% python3 -q
>>> import numpy as np
>>> import numpy.linalg as la
>>> np.set_printoptions(precision=2, suppress=True, linewidth=140, floatmode="fixed")
>>> X = np.load("case2.npy")
>>> print(X)
[[1.00 0.00]
 [0.50 0.50]]
>>> print([int(la.matrix_rank(la.matrix_power(X, p))) for p in range(1, 3)])
[2, 2]
>>> print(np.sort(la.eigvals(X)))
[0.50 1.00]
>>> print(X @ X)
[[1.00 0.00]
 [0.75 0.25]]
>>> r0, g = X[0], X[1]
>>> print(r0 @ r0)
1.0
>>> print(r0 @ g)
0.5
>>> pr = (r0 @ g) / (r0 @ r0) * r0
>>> print(g - pr)
[0.00 0.50]
>>> print((g - pr) @ r0)
0.0
>>> print(pr)
[0.50 0.00]
>>> print(np.round(la.norm(r0 + g) ** 2 + la.norm(r0 - g) ** 2, 2))
3.0
>>> print(np.outer(r0, g))
[[0.50 0.50]
 [0.00 0.00]]
>>> rng = np.random.default_rng(71)
>>> m1 = rng.normal(size=(13, 3))
>>> m1 = 10 * m1 / la.norm(m1, axis=1, keepdims=True)
>>> print(m1)
[[ 0.92  9.74 -2.07]
 [-1.23  6.96  7.07]
 [ 2.20 -9.05 -3.63]
 [-3.82  9.22  0.57]
 [-6.20  5.94  5.13]
 [-8.56  4.06 -3.19]
 [ 1.96  4.25 -8.84]
 [ 6.73 -5.63  4.79]
 [ 4.62 -1.25  8.78]
 [-4.13 -9.11  0.14]
 [-9.58 -0.76  2.75]
 [ 9.87 -1.49  0.67]
 [ 6.34  7.65 -1.12]]
>>> Q, V = la.qr(m1[:, :2])[0], la.qr(m1[:, 2:])[0]
>>> sv = la.svd(Q.T @ V, compute_uv=False)
>>> print(round(la.norm(Q @ Q.T - V @ V.T, 2), 2))
1.0
>>> print((sv > 0.9).sum())
0
>>> M = np.load("a.npy")
>>> print(M)
[[2 0 3 3 1]
 [2 3 2 2 3]
 [2 1 0 3 0]
 [3 3 0 3 0]
 [2 3 1 3 2]]
>>> Q = M.astype(float).copy()
>>> for j in range(5):
...     Q[:, j] -= Q[:, :j] @ (Q[:, :j].T @ Q[:, j])
...     Q[:, j] /= la.norm(Q[:, j])
... 
>>> print(np.round(Q.T @ M, 2) + 0)
[[ 5.00  4.60  2.40  6.20  2.40]
 [ 0.00  2.62 -0.78 -0.58  1.51]
 [ 0.00  0.00  2.76  0.24  2.32]
 [ 0.00  0.00  0.00  1.08  0.41]
 [ 0.00  0.00  0.00  0.00  0.62]]
>>> r0 = np.array([0, -2, -1, 0, 1])
>>> other = M + np.outer(r0, np.eye(5)[2])
>>> print(la.matrix_rank(la.inv(other) - la.inv(M), tol=1e-8))
1
>>> print(other)
[[ 2.00  0.00  3.00  3.00  1.00]
 [ 2.00  3.00  0.00  2.00  3.00]
 [ 2.00  1.00 -1.00  3.00  0.00]
 [ 3.00  3.00  0.00  3.00  0.00]
 [ 2.00  3.00  2.00  3.00  2.00]]
>>> print(la.matrix_rank(other - M))
1
>>> other = np.array([[1.9], [-2.5], [-1.0], [1.0]])
>>> Z = np.array([[-0.4, 0.5]])
>>> mat = other @ Z
>>> print(mat)
[[-0.76  0.95]
 [ 1.00 -1.25]
 [ 0.40 -0.50]
 [-0.40  0.50]]
>>> print(np.abs(np.diag(la.qr(mat)[1])) > 1e-9)
[ True False]
>>> print(la.lstsq(mat[:-1].T, mat[-1])[2])
1
>>> print(np.allclose(mat[:-1].T @ la.lstsq(mat[:-1].T, mat[-1])[0], mat[-1]))
True
>>> print(np.round(np.trace(la.pinv(mat) @ mat), 2))
1.0
